>>> import numpy as np
>>> np.set_printoptions(precision=1, suppress=True, linewidth=160)
>>> def rd(a):
...     return np.round(a, 1) + 0
... 
>>> data = np.diag(np.array([4, 7, 6, 3, 1])) + 3 * np.eye(5, k=1) + 3 * np.eye(5, k=-1)
>>> data
array([[4., 3., 0., 0., 0.],
       [3., 7., 3., 0., 0.],
       [0., 3., 6., 3., 0.],
       [0., 0., 3., 3., 3.],
       [0., 0., 0., 3., 1.]])
>>> rng = np.random.default_rng(636)
>>> z = rng.permutation(5)
>>> A2 = data[:, z] * rng.choice([-1, 1], 5)
>>> A2
array([[-4.,  3.,  0.,  0., -0.],
       [-3.,  7.,  3.,  0., -0.],
       [-0.,  3.,  6.,  0., -3.],
       [-0.,  0.,  3.,  3., -3.],
       [-0.,  0.,  0.,  1., -3.]])
>>> U, _, Vh = np.linalg.svd(data.T @ A2)
>>> rd(U @ Vh)
array([[-1.,  0.,  0.,  0.,  0.],
       [ 0.,  1.,  0.,  0.,  0.],
       [ 0.,  0.,  1.,  0.,  0.],
       [ 0.,  0.,  0.,  0., -1.],
       [ 0.,  0.,  0.,  1.,  0.]])
>>> rd(np.linalg.lstsq(data, A2)[0])
array([[-1.,  0.,  0.,  0.,  0.],
       [ 0.,  1.,  0.,  0.,  0.],
       [ 0.,  0.,  1.,  0.,  0.],
       [ 0.,  0.,  0.,  0., -1.],
       [ 0.,  0.,  0.,  1.,  0.]])
>>> z
array([0, 1, 2, 4, 3])
>>> x = np.array([5, 5, 5, 6, 8])
>>> y = data @ x
>>> y
array([35., 65., 63., 57., 26.])
>>> rd(np.linalg.solve(data, y + data[:, 3]))
array([5., 5., 5., 7., 8.])
>>> rd(np.linalg.solve(data.T, data[2]))
array([0., 0., 1., 0., 0.])
>>> rd(np.linalg.solve(data, data[:, 1]))
array([0., 1., 0., 0., 0.])
>>> rd(np.linalg.solve(data, -1 * y))
array([-5., -5., -5., -6., -8.])
>>> np.all(np.linalg.eigvalsh(data) > 0)
np.False_
>>> rd(np.linalg.eigvalsh(data).min())
np.float64(-1.7)
>>> vals, V = np.linalg.eig(data)
>>> rd(np.sort(np.linalg.eigvals(data @ data)))
array([  2. ,   2.9,  12.6,  47.8, 117.7])
>>> rd(np.sort(np.linalg.eigvals(data.T)))
array([-1.7,  1.4,  3.5,  6.9, 10.8])
>>> rd(np.sort(np.linalg.eigvals(np.linalg.inv(data))))
array([-0.6,  0.1,  0.1,  0.3,  0.7])
>>> rd(data @ V[:, 0] - vals[0] * V[:, 0])
array([0., 0., 0., 0., 0.])
>>> A2 = np.linalg.inv(data)
>>> rd(np.linalg.inv(A2))
array([[4., 3., 0., 0., 0.],
       [3., 7., 3., 0., 0.],
       [0., 3., 6., 3., 0.],
       [0., 0., 3., 3., 3.],
       [0., 0., 0., 3., 1.]])
>>> print(rd(np.linalg.slogdet(data)[0]))
-1.0
>>> F = np.load("block2.npy")
>>> F
array([[ -59,    2,    0,   -3,    2,   -1,    1,    0,   -2,    0],
       [   1,  120,    1,    0,   -2,    3,   -3,    2,    3,    3],
       [   3,    3, -119,    1,    3,   -2,    0,   -2,   -3,    2],
       [   0,   -2,    2,  -21,   -3,   -1,    2,   -3,   -2,    1],
       [  -1,   -3,   -1,    1,  159,   -1,   -1,    0,    2,    1],
       [   3,    3,   -2,    1,    3, -162,    0,    1,   -2,   -1],
       [   3,    3,    1,    2,   -3,   -2,   78,   -3,    2,    3],
       [   1,    0,    1,   -3,    3,   -1,    1, -141,   -1,   -3],
       [   1,   -3,    0,    1,   -2,   -2,    3,   -2,  -37,    1],
       [  -1,    0,   -2,    3,   -1,   -2,    1,   -2,   -1,  119]])
>>> x = np.array([2, 2, 3, 1, 2, 0, 3, -1, 1, -1])
>>> h1 = np.maximum(F @ x, 0)
>>> h1
array([  0, 230,   0,   0, 306,  11, 247, 154,   0,   0])
>>> F * (h1 > 1e-9)[:, None]
array([[   0,    0,    0,    0,    0,    0,    0,    0,    0,    0],
       [   1,  120,    1,    0,   -2,    3,   -3,    2,    3,    3],
       [   0,    0,    0,    0,    0,    0,    0,    0,    0,    0],
       [   0,    0,    0,    0,    0,    0,    0,    0,    0,    0],
       [  -1,   -3,   -1,    1,  159,   -1,   -1,    0,    2,    1],
       [   3,    3,   -2,    1,    3, -162,    0,    1,   -2,   -1],
       [   3,    3,    1,    2,   -3,   -2,   78,   -3,    2,    3],
       [   1,    0,    1,   -3,    3,   -1,    1, -141,   -1,   -3],
       [   0,    0,    0,    0,    0,    0,    0,    0,    0,    0],
       [   0,    0,    0,    0,    0,    0,    0,    0,    0,    0]])
>>> np.maximum(F @ x, 0) - np.maximum(-F @ x, 0)
array([-112,  230, -341,  -19,  306,   11,  247,  154,  -34, -122])
>>> np.flatnonzero(h1 > 1e-9)
array([1, 4, 5, 6, 7])
>>> A2 = F / np.sqrt((F ** 2).mean(axis=1, keepdims=True))
>>> rd(A2[2])
array([ 0.1,  0.1, -3.2,  0. ,  0.1, -0.1,  0. , -0.1, -0.1,  0.1])
>>> z = rng.permutation(10)
>>> A2 = F[:, z] * rng.choice([-1, 1], 10)
>>> A2
array([[  59,    0,    0,   -1,    2,   -2,   -3,   -2,    1,    0],
       [  -1,   -3,   -1,    3,   -2, -120,    0,    3,   -3,   -2],
       [  -3,   -2,  119,   -2,    3,   -3,    1,   -3,    0,    2],
       [   0,   -1,   -2,   -1,   -3,    2,  -21,   -2,    2,    3],
       [   1,   -1,    1,   -1,  159,    3,    1,    2,   -1,    0],
       [  -3,    1,    2, -162,    3,   -3,    1,   -2,    0,   -1],
       [  -3,   -3,   -1,   -2,   -3,   -3,    2,    2,   78,    3],
       [  -1,    3,   -1,   -1,    3,    0,   -3,   -1,    1,  141],
       [  -1,   -1,    0,   -2,   -2,    3,    1,  -37,    3,    2],
       [   1, -119,    2,   -2,   -1,    0,    3,   -1,    1,    2]])
>>> U, _, Vh = np.linalg.svd(F.T @ A2)
>>> rd(U @ Vh)
array([[-1.,  0.,  0.,  0.,  0.,  0.,  0.,  0.,  0.,  0.],
       [ 0.,  0.,  0.,  0.,  0., -1.,  0.,  0.,  0.,  0.],
       [ 0.,  0., -1.,  0.,  0.,  0.,  0.,  0.,  0.,  0.],
       [ 0.,  0.,  0.,  0.,  0.,  0.,  1.,  0.,  0.,  0.],
       [ 0.,  0.,  0.,  0.,  1.,  0.,  0.,  0.,  0.,  0.],
       [ 0.,  0.,  0.,  1.,  0.,  0.,  0.,  0.,  0.,  0.],
       [ 0.,  0.,  0.,  0.,  0.,  0.,  0.,  0.,  1.,  0.],
       [ 0.,  0.,  0.,  0.,  0.,  0.,  0.,  0.,  0., -1.],
       [ 0.,  0.,  0.,  0.,  0.,  0.,  0.,  1.,  0.,  0.],
       [ 0., -1.,  0.,  0.,  0.,  0.,  0.,  0.,  0.,  0.]])
>>> z
array([0, 9, 2, 5, 4, 1, 3, 8, 6, 7])
>>> mat = np.array([[0, 0, 0, 2], [0, 2, 0, 0], [0, 0, 1, 0], [0, 0, 0, 0]])
>>> U, sv, Vh = np.linalg.svd(mat)
>>> V = Vh[:(sv > 1e-8).sum()]
>>> x = mat[0] + 2 * mat[2] + rng.integers(2) * np.eye(4)[2]
>>> print(x)
[0. 0. 2. 2.]
>>> np.allclose(V.T @ V @ x, x)
True
>>> V.T @ V
array([[0., 0., 0., 0.],
       [0., 1., 0., 0.],
       [0., 0., 1., 0.],
       [0., 0., 0., 1.]])
>>> rd(np.linalg.norm(x - V.T @ V @ x))
np.float64(0.0)
>>> rd(np.linalg.eigvals(mat).sum().real)
np.float64(3.0)
>>> np.einsum("ij,ji->", mat, mat)
np.int64(5)
>>> A2 = mat + rng.integers(-2, 3, (4, 3)) @ rng.integers(-2, 3, (3, 4))
>>> print(A2)
[[0 0 2 2]
 [0 0 0 0]
 [4 2 1 0]
 [4 1 0 0]]
>>> np.linalg.matrix_rank(A2 - mat, tol=1e-8)
np.int64(3)
>>> rd(np.linalg.svd(A2 - mat, compute_uv=False))
array([6.1, 2. , 2. , 0. ])
>>> K = np.load("case10.npy")
>>> K
array([[1, 0, 0, 0, 0, 0, 0, 0, 0, 0, 0],
       [4, 1, 0, 0, 0, 0, 0, 0, 0, 0, 0],
       [2, 2, 1, 0, 0, 0, 0, 0, 0, 0, 0],
       [5, 1, 3, 1, 0, 0, 0, 0, 0, 0, 0],
       [5, 4, 4, 1, 1, 0, 0, 0, 0, 0, 0],
       [4, 2, 2, 5, 5, 1, 0, 0, 0, 0, 0],
       [5, 1, 4, 0, 5, 5, 1, 0, 0, 0, 0],
       [1, 5, 1, 0, 1, 1, 2, 1, 0, 0, 0],
       [2, 4, 3, 3, 1, 2, 2, 0, 1, 0, 0],
       [0, 5, 2, 0, 2, 3, 4, 2, 5, 1, 0],
       [2, 1, 2, 0, 5, 0, 3, 0, 3, 1, 1]])
>>> U, sv, Vh = np.linalg.svd(K)
>>> rd(sv)
array([18.1,  9.1,  6.7,  5.1,  4.2,  2.8,  2.3,  1.3,  0.7,  0. ,  0. ])
>>> A2 = U[:, :10] @ np.diag(sv[:10]) @ Vh[:10]
>>> rd(np.linalg.norm(K - A2) / np.linalg.norm(K))
np.float64(0.0)
>>> rd(A2)
array([[1., 0., 0., 0., 0., 0., 0., 0., 0., 0., 0.],
       [4., 1., 0., 0., 0., 0., 0., 0., 0., 0., 0.],
       [2., 2., 1., 0., 0., 0., 0., 0., 0., 0., 0.],
       [5., 1., 3., 1., 0., 0., 0., 0., 0., 0., 0.],
       [5., 4., 4., 1., 1., 0., 0., 0., 0., 0., 0.],
       [4., 2., 2., 5., 5., 1., 0., 0., 0., 0., 0.],
       [5., 1., 4., 0., 5., 5., 1., 0., 0., 0., 0.],
       [1., 5., 1., 0., 1., 1., 2., 1., 0., 0., 0.],
       [2., 4., 3., 3., 1., 2., 2., 0., 1., 0., 0.],
       [0., 5., 2., 0., 2., 3., 4., 2., 5., 1., 0.],
       [2., 1., 2., 0., 5., 0., 3., 0., 3., 1., 1.]])
>>> np.linalg.matrix_rank(K, rtol=0.05)
np.int64(8)
>>> np.linalg.matrix_rank(A2)
np.int64(10)
>>> rd(np.abs(K - A2).max())
np.float64(0.0)
